$ ipython --no-banner

In [1]: import numpy as np

In [2]: from numpy import linalg as LA

In [3]: np.set_printoptions(precision=3, suppress=True, linewidth=140, legacy="1.25")

In [4]: W0 = np.load("x.npy")

In [5]: W0
Out[5]: 
array([[ 0,  5, -4,  8],
       [-5,  0,  2,  0],
       [ 4, -2,  0,  5],
       [-8,  0, -5,  0]])

In [6]: # antisymmetric, zero diagonal

In [7]: q, vecs = LA.qr(W0[:, :2])[0], LA.qr(W0[:, 2:])[0]

In [8]: sv = LA.svd(q.T @ vecs, compute_uv=False)

In [9]: np.degrees(np.arccos(sv.clip(0, 1)))
Out[9]: array([48.672, 48.672])

In [10]: np.round(LA.norm(q @ q.T - vecs @ vecs.T, 2), 3)
Out[10]: 0.751

In [11]: Y = np.array([[3, 1, -3], [3, 1, 0]])

In [12]: basis = np.kron(Y, W0)

In [13]: np.round(LA.norm(basis, 2), 3), np.round(LA.norm(Y, 2) * LA.norm(W0, 2), 3)
Out[13]: (55.278, 55.278)

In [14]: basis
Out[14]: 
array([[  0,  15, -12,  24,   0,   5,  -4,   8,   0, -15,  12, -24],
       [-15,   0,   6,   0,  -5,   0,   2,   0,  15,   0,  -6,   0],
       [ 12,  -6,   0,  15,   4,  -2,   0,   5, -12,   6,   0, -15],
       [-24,   0, -15,   0,  -8,   0,  -5,   0,  24,   0,  15,   0],
       [  0,  15, -12,  24,   0,   5,  -4,   8,   0,   0,   0,   0],
       [-15,   0,   6,   0,  -5,   0,   2,   0,   0,   0,   0,   0],
       [ 12,  -6,   0,  15,   4,  -2,   0,   5,   0,   0,   0,   0],
       [-24,   0, -15,   0,  -8,   0,  -5,   0,   0,   0,   0,   0]])

In [15]: t3 = np.stack([W0, -3 * W0, W0[::-1]])

In [16]: (t3 @ W0.T).shape
Out[16]: (3, 4, 4)

In [17]: t3.shape
Out[17]: (3, 4, 4)

In [18]: LA.matrix_rank(t3)
Out[18]: array([4, 4, 4])

In [19]: Uu, sv, Vt = LA.svd(W0, full_matrices=False)

In [20]: np.cumsum(sv ** 2) / np.sum(sv ** 2)
Out[20]: array([0.448, 0.895, 0.948, 1.   ])

In [21]: sv
Out[21]: array([10.954, 10.954,  3.743,  3.743])

In [22]: np.round(np.sqrt((sv ** 2).sum()), 3), round(LA.norm(W0), 3)
Out[22]: (16.371, 16.371)

In [23]: np.allclose(Uu * sv @ Vt, W0)
Out[23]: True

In [24]: x0 = np.array([0, 3, 0, 0])

In [25]: h1 = np.maximum(W0 @ x0, 0)

In [26]: np.flatnonzero(h1 > 1e-9)
Out[26]: array([0])

In [27]: np.maximum(W0 @ x0, 0) - np.maximum(-W0 @ x0, 0)
Out[27]: array([15,  0, -6,  0])

In [28]: np.tanh(W0 @ x0)
Out[28]: array([ 1.,  0., -1.,  0.])

In [29]: W0 * (h1 > 1e-9)[:, None]
Out[29]: 
array([[ 0,  5, -4,  8],
       [ 0,  0,  0,  0],
       [ 0,  0,  0,  0],
       [ 0,  0,  0,  0]])

In [30]: h1
Out[30]: array([15,  0,  0,  0])

In [31]: rng = np.random.default_rng(398746)

In [32]: t = rng.uniform(0, 2 * np.pi, 21)

In [33]: q, _ = LA.qr(np.array([[-1.6, -0.9], [0.1, 1.0], [0.3, -0.6], [1.6, 1.2], [-1.3, -1.4]]))

In [34]: F = 10 * np.c_[np.cos(t), np.sin(t)] @ q.T

In [35]: F
Out[35]: 
array([[ 4.326, -3.655,  1.946, -5.402,  5.913],
       [ 2.56 ,  6.841, -6.183, -0.334, -2.882],
       [ 5.818, -1.141, -0.457, -6.065,  5.278],
       [ 2.695, -5.245,  3.63 , -4.309,  5.787],
       [-5.954,  0.784,  0.781,  6.085, -5.129],
       [ 6.433,  2.056, -3.208, -5.652,  3.485],
       [ 0.197,  6.696, -5.502,  1.936, -4.594],
       [-6.115, -3.854,  4.597,  4.769, -1.967],
       [ 2.304, -5.529,  3.955, -4.016,  5.688],
       [ 0.004,  6.643, -5.412,  2.108, -4.704],
       [ 5.988,  4.183, -4.835, -4.539,  1.636],
       [-4.964,  2.777, -1.079,  5.749, -5.782],
       [ 4.764, -3.076,  1.37 , -5.647,  5.839],
       [-4.679,  3.195, -1.487,  5.601, -5.858],
       [ 5.624,  4.871, -5.308, -3.964,  0.869],
       [-6.048,  0.506,  1.03 ,  6.088, -5.004],
       [-2.315,  5.522, -3.946,  4.024, -5.691],
       [-4.542,  3.38 , -1.67 ,  5.526, -5.884],
       [-0.928, -6.844,  5.796, -1.266,  4.136],
       [-6.353, -2.913,  3.888,  5.301, -2.816],
       [ 4.857,  5.776, -5.863, -2.924, -0.362]])

In [36]: Uu, sv, Vt = LA.svd(F)

In [37]: np.argmax(sv[:-1] / (sv[1:] + 1e-6)) + 1
Out[37]: 2

In [38]: Y = Uu[:, :2] @ np.diag(sv[:2]) @ Vt[:2]

In [39]: LA.matrix_rank(Y)
Out[39]: 2

In [40]: LA.lstsq(F[:-1].T, F[-1])[2]
Out[40]: 2

In [41]: A = np.loadtxt("case8.csv", delimiter=",")

In [42]: A
Out[42]: 
array([[ 4.,  0.,  5.,  5.,  0.,  4.],
       [ 5.,  3.,  7.,  5.,  3.,  9.],
       [ 9.,  3.,  9.,  9.,  7., 10.],
       [ 9.,  6., 12., 14., 10., 11.],
       [11.,  8., 14., 14., 13., 14.],
       [11., 13., 15., 16., 18., 15.],
       [13., 14., 15., 20., 21., 20.],
       [15., 16., 16., 24., 22., 22.],
       [18., 19., 16., 27., 24., 23.],
       [18., 23., 21., 29., 27., 24.],
       [20., 28., 24., 34., 30., 25.],
       [22., 33., 24., 39., 34., 27.],
       [25., 33., 29., 42., 39., 32.],
       [30., 33., 30., 47., 41., 37.],
       [34., 38., 30., 47., 45., 37.],
       [35., 38., 33., 50., 49., 42.],
       [38., 41., 35., 53., 53., 42.],
       [40., 44., 36., 58., 55., 42.],
       [45., 47., 39., 59., 58., 46.],
       [48., 48., 44., 62., 63., 48.],
       [52., 49., 47., 65., 67., 53.],
       [56., 51., 47., 69., 70., 53.]])

In [43]: t = np.radians(180)

In [44]: Rm = np.eye(6)

In [45]: Rm[1, 1] = Rm[4, 4] = np.cos(t)

In [46]: Rm[1, 4], Rm[4, 1] = -np.sin(t), np.sin(t)

In [47]: Rm.round(3) + 0
Out[47]: 
array([[ 1.,  0.,  0.,  0.,  0.,  0.],
       [ 0., -1.,  0.,  0.,  0.,  0.],
       [ 0.,  0.,  1.,  0.,  0.,  0.],
       [ 0.,  0.,  0.,  1.,  0.,  0.],
       [ 0.,  0.,  0.,  0., -1.,  0.],
       [ 0.,  0.,  0.,  0.,  0.,  1.]])

In [48]: Y = A @ Rm.T

In [49]: np.allclose(A @ A.T, Y @ Y.T)
Out[49]: True

In [50]: np.allclose(LA.norm(A, axis=1), LA.norm(Y, axis=1))
Out[50]: True

In [51]: round(float(LA.det(Rm)), 3), np.trace(Rm)
Out[51]: (1.0, 2.0)

In [52]: LA.svd(A, compute_uv=False), LA.svd(Y, compute_uv=False)
Out[52]: 
(array([391.532,  15.312,  13.691,   6.983,   6.562,   4.223]),
 array([391.532,  15.312,  13.691,   6.983,   6.562,   4.223]))
